>>> import numpy as np
>>> from numpy import linalg as LA
>>> np.set_printoptions(precision=1, suppress=True, linewidth=200)
>>> F = np.array([[0.0, 0.0, 8.0, 9.0],
...     [0.0, 0.0, -5.0, -8.0],
...     [8.0, -5.0, 0.0, 0.0],
...     [9.0, -8.0, 0.0, 0.0]])
>>> print(LA.matrix_rank(F, rtol=0.1))
2
>>> print(round(np.log10(LA.cond(F))))
1
>>> print(np.round(LA.norm(F, 2) / LA.norm(F), 1))
0.7
>>> left, sv, Vh = LA.svd(F)
>>> print(sv)
[15.2 15.2  1.2  1.2]
>>> out = left[:, :2] @ np.diag(sv[:2]) @ Vh[:2]
>>> print(np.round(LA.norm(F - out) / LA.norm(F), 1))
0.1
>>> print(LA.matrix_rank(out))
2
>>> print(out.round(1) + 0)
[[ 0.   0.   7.4  9.5]
 [ 0.   0.  -5.8 -7.4]
 [ 7.4 -5.8  0.   0. ]
 [ 9.5 -7.4  0.   0. ]]
>>> X = 4 * np.eye(5) + np.ones((5, 5))
>>> print(X)
[[5. 1. 1. 1. 1.]
 [1. 5. 1. 1. 1.]
 [1. 1. 5. 1. 1.]
 [1. 1. 1. 5. 1.]
 [1. 1. 1. 1. 5.]]
>>> print(np.allclose(X @ X.T, X.T @ X))
True
>>> rng = np.random.default_rng(61)
>>> out = X + rng.integers(-2, 3, (5, 1)) @ rng.integers(-2, 3, (1, 5))
>>> print(out)
[[ 5.  1.  1.  1.  1.]
 [ 0.  4.  0.  3.  1.]
 [ 2.  2.  6. -1.  1.]
 [ 2.  2.  2.  3.  1.]
 [ 1.  1.  1.  1.  5.]]
>>> print(np.round(LA.svd(out - X, compute_uv=False), 1) + 0)
[4.6 0.  0.  0.  0. ]
>>> w, V = LA.eig(out)
>>> print(w)
[9.1 1.9 4.  4.  4. ]
>>> print(np.sort(LA.eigvals(out @ out)))
[ 3.5 16.  16.  16.  83.5]
>>> r0 = np.array([1, 6, 3])
>>> print(np.correlate(X[3], X[0], "full"))
[ 1.  2.  3.  8. 13. 12. 11. 26.  5.]
>>> print(np.array([np.convolve(row, r0, "same") for row in X]))
[[31. 22. 10. 10.  9.]
 [11. 34. 22. 10.  9.]
 [ 7. 14. 34. 22.  9.]
 [ 7. 10. 14. 34. 21.]
 [ 7. 10. 10. 14. 33.]]
>>> arr = np.array([[0, 8, 6, -6, 1],
...     [0, 0, 4, -8, 5],
...     [0, 0, 0, -9, 1],
...     [0, 0, 0, 0, 3],
...     [0, 0, 0, 0, 0]])
>>> print(LA.cond(arr) > 100)
True
>>> hat = np.triu(np.array([[-2, -1, 1, -2, -1],
...     [-2, -2, -2, 1, 1],
...     [3, 0, -3, 1, 1],
...     [-1, -1, -2, 3, -2],
...     [3, 0, -2, 2, -3]]), 1) + np.eye(5)
>>> out = hat @ arr @ LA.inv(hat)
>>> print(np.round(LA.det(out), 1))
0.0
>>> print(np.poly(out))
[1. 0. 0. 0. 0. 0.]
>>> print(np.trace(out), np.trace(arr))
0.0 0
>>> print(hat @ arr - arr @ hat)
[[  0.   0.  12. -15. -36.]
 [  0.   0.   0.  14. -19.]
 [  0.   0.   0.   0. -15.]
 [  0.   0.   0.   0.   0.]
 [  0.   0.   0.   0.   0.]]
>>> data = np.array([[1.3, -0.2, 1.3, -0.9, 1.3, 0.9, 0.0, 0.8],
...     [0.5, 0.2, -0.3, 0.7, -1.1, 1.8, 0.0, -0.6],
...     [-0.4, 0.0, -0.3, -1.3, 0.0, 1.7, 0.8, 0.2],
...     [-0.8, 0.7, -1.2, 0.3, 1.0, 0.0, 0.9, 1.6],
...     [0.2, -2.7, 0.9, 1.3, 0.9, -0.6, 0.7, -1.3],
...     [0.7, -2.3, -0.2, 0.5, 0.0, -1.7, 1.2, 0.2],
...     [1.9, 0.0, 0.9, -0.3, -1.4, -0.6, -1.6, -0.8],
...     [-0.4, 0.9, -0.7, 0.2, -0.7, 1.1, -1.4, -1.1],
...     [-2.0, -0.6, -0.4, -0.2, -0.8, 0.6, -0.7, -1.4],
...     [1.4, 0.6, 0.0, 0.7, -1.8, -1.1, 1.1, -1.0],
...     [-0.6, 0.6, -1.0, -1.3, -0.4, 0.4, -0.7, -0.3],
...     [-0.6, 1.4, 0.4, 0.8, 0.3, -1.6, 0.9, -0.2]])
>>> data[2] *= 5
>>> print(data)
[[ 1.3 -0.2  1.3 -0.9  1.3  0.9  0.   0.8]
 [ 0.5  0.2 -0.3  0.7 -1.1  1.8  0.  -0.6]
 [-2.   0.  -1.5 -6.5  0.   8.5  4.   1. ]
 [-0.8  0.7 -1.2  0.3  1.   0.   0.9  1.6]
 [ 0.2 -2.7  0.9  1.3  0.9 -0.6  0.7 -1.3]
 [ 0.7 -2.3 -0.2  0.5  0.  -1.7  1.2  0.2]
 [ 1.9  0.   0.9 -0.3 -1.4 -0.6 -1.6 -0.8]
 [-0.4  0.9 -0.7  0.2 -0.7  1.1 -1.4 -1.1]
 [-2.  -0.6 -0.4 -0.2 -0.8  0.6 -0.7 -1.4]
 [ 1.4  0.6  0.   0.7 -1.8 -1.1  1.1 -1. ]
 [-0.6  0.6 -1.  -1.3 -0.4  0.4 -0.7 -0.3]
 [-0.6  1.4  0.4  0.8  0.3 -1.6  0.9 -0.2]]
>>> x = np.array([3, 0, 0, 3, 1, 1, 3, 0])
>>> print(LA.norm(data @ x) <= LA.norm(data, 2) * LA.norm(x) + 1e-9)
True
>>> print(data @ (2 * x))
[  6.8   8.6 -10.    4.4  13.8  11.   -4.   -8.8 -17.8  13.4 -15.6   4. ]
>>> print(np.einsum("ij,j->i", data, x))
[ 3.4  4.3 -5.   2.2  6.9  5.5 -2.  -4.4 -8.9  6.7 -7.8  2. ]
>>> print((data @ x).argmax())
4
>>> print(np.sign((data @ x).round(6)))
[ 1.  1. -1.  1.  1.  1. -1. -1. -1.  1. -1.  1.]
>>> print(data @ np.eye(8)[2])
[ 1.3 -0.3 -1.5 -1.2  0.9 -0.2  0.9 -0.7 -0.4  0.  -1.   0.4]
>>> def softmax(z):
...     e = np.exp(z - z.max(axis=-1, keepdims=True))
...     return e / e.sum(axis=-1, keepdims=True)
... 
>>> print(np.round(softmax(10 * data[10]), 1) + 0)
[0.  0.9 0.  0.  0.  0.1 0.  0. ]
>>> scores = data @ data.T / np.sqrt(8)
>>> print(np.round(softmax(scores), 1) + 0)
[[0.3 0.  0.6 0.  0.  0.  0.  0.  0.  0.  0.  0. ]
 [0.  0.1 0.6 0.  0.  0.  0.  0.1 0.  0.  0.  0. ]
 [0.  0.  1.  0.  0.  0.  0.  0.  0.  0.  0.  0. ]
 [0.  0.  0.4 0.4 0.  0.  0.  0.  0.  0.  0.  0.1]
 [0.  0.  0.  0.  0.8 0.1 0.  0.  0.  0.  0.  0. ]
 [0.  0.  0.  0.  0.3 0.6 0.  0.  0.  0.  0.  0. ]
 [0.  0.  0.  0.  0.  0.  0.7 0.  0.  0.1 0.  0. ]
 [0.  0.1 0.1 0.  0.  0.  0.1 0.3 0.2 0.  0.1 0. ]
 [0.  0.  0.3 0.  0.  0.  0.  0.1 0.4 0.  0.1 0. ]
 [0.  0.  0.  0.  0.  0.1 0.1 0.  0.  0.6 0.  0.1]
 [0.  0.  0.8 0.  0.  0.  0.  0.  0.  0.  0.1 0. ]
 [0.  0.  0.  0.1 0.  0.1 0.  0.  0.  0.1 0.  0.5]]
>>> r0 = np.array([2, 3])
>>> print(np.convolve(data[9], r0))
[ 2.8  5.4  1.8  1.4 -1.5 -7.6 -1.1  1.3 -3. ]
>>> print(np.cross(data[9, :3], data[10, :3]))
[-0.6  1.4  1.2]
>>> print(np.correlate(data[9], data[10], "full"))
[-0.4 -1.2  0.1 -0.5 -2.  -0.3 -0.3 -1.6  2.9  2.8 -1.4  0.6  2.3 -1.3  0.6]
>>> feats = np.load("mat.npy")
>>> print(feats)
[[-3  0  1  3 -1  0 -2  0  1 -2 -1]
 [ 0  0 -2  2 -2  0  0  0  2 -2 -3]
 [-3  2  0 -1  3  0  0  0  1 -3  2]
 [-2  3 -2  0  3  0  2  0  2  1 -2]
 [-2  1 -3  3 -1  0  0  0  3  1  1]
 [ 0  0  0  0  0  2  0 -1  0  0  0]
 [-2 -1  1 -3 -2  0  3  0  1 -3 -1]
 [ 0  0  0  0  0 -1  0  0  0  0  0]
 [ 3  1  1  3  1  0 -1  0 -1  1  1]
 [ 1 -2 -1 -1  2  0  1  0 -3 -3  2]
 [ 3  0 -1  3  3  0  3  0  2 -1  1]]
>>> t = np.radians(135)
>>> R = np.eye(11)
>>> R[2, 2] = R[5, 5] = np.cos(t)
>>> R[2, 5], R[5, 2] = -np.sin(t), np.sin(t)
>>> print(R)
[[ 1.   0.   0.   0.   0.   0.   0.   0.   0.   0.   0. ]
 [ 0.   1.   0.   0.   0.   0.   0.   0.   0.   0.   0. ]
 [ 0.   0.  -0.7  0.   0.  -0.7  0.   0.   0.   0.   0. ]
 [ 0.   0.   0.   1.   0.   0.   0.   0.   0.   0.   0. ]
 [ 0.   0.   0.   0.   1.   0.   0.   0.   0.   0.   0. ]
 [ 0.   0.   0.7  0.   0.  -0.7  0.   0.   0.   0.   0. ]
 [ 0.   0.   0.   0.   0.   0.   1.   0.   0.   0.   0. ]
 [ 0.   0.   0.   0.   0.   0.   0.   1.   0.   0.   0. ]
 [ 0.   0.   0.   0.   0.   0.   0.   0.   1.   0.   0. ]
 [ 0.   0.   0.   0.   0.   0.   0.   0.   0.   1.   0. ]
 [ 0.   0.   0.   0.   0.   0.   0.   0.   0.   0.   1. ]]
>>> out = feats @ R.T
>>> print(np.allclose(LA.norm(feats, axis=1), LA.norm(out, axis=1)))
True
>>> print(LA.svd(feats, compute_uv=False), LA.svd(out, compute_uv=False))
[9.  8.6 7.8 5.9 5.7 3.7 3.2 2.4 1.7 1.1 0.4] [9.  8.6 7.8 5.9 5.7 3.7 3.2 2.4 1.7 1.1 0.4]
>>> print(np.allclose(feats @ feats.T, out @ out.T))
True
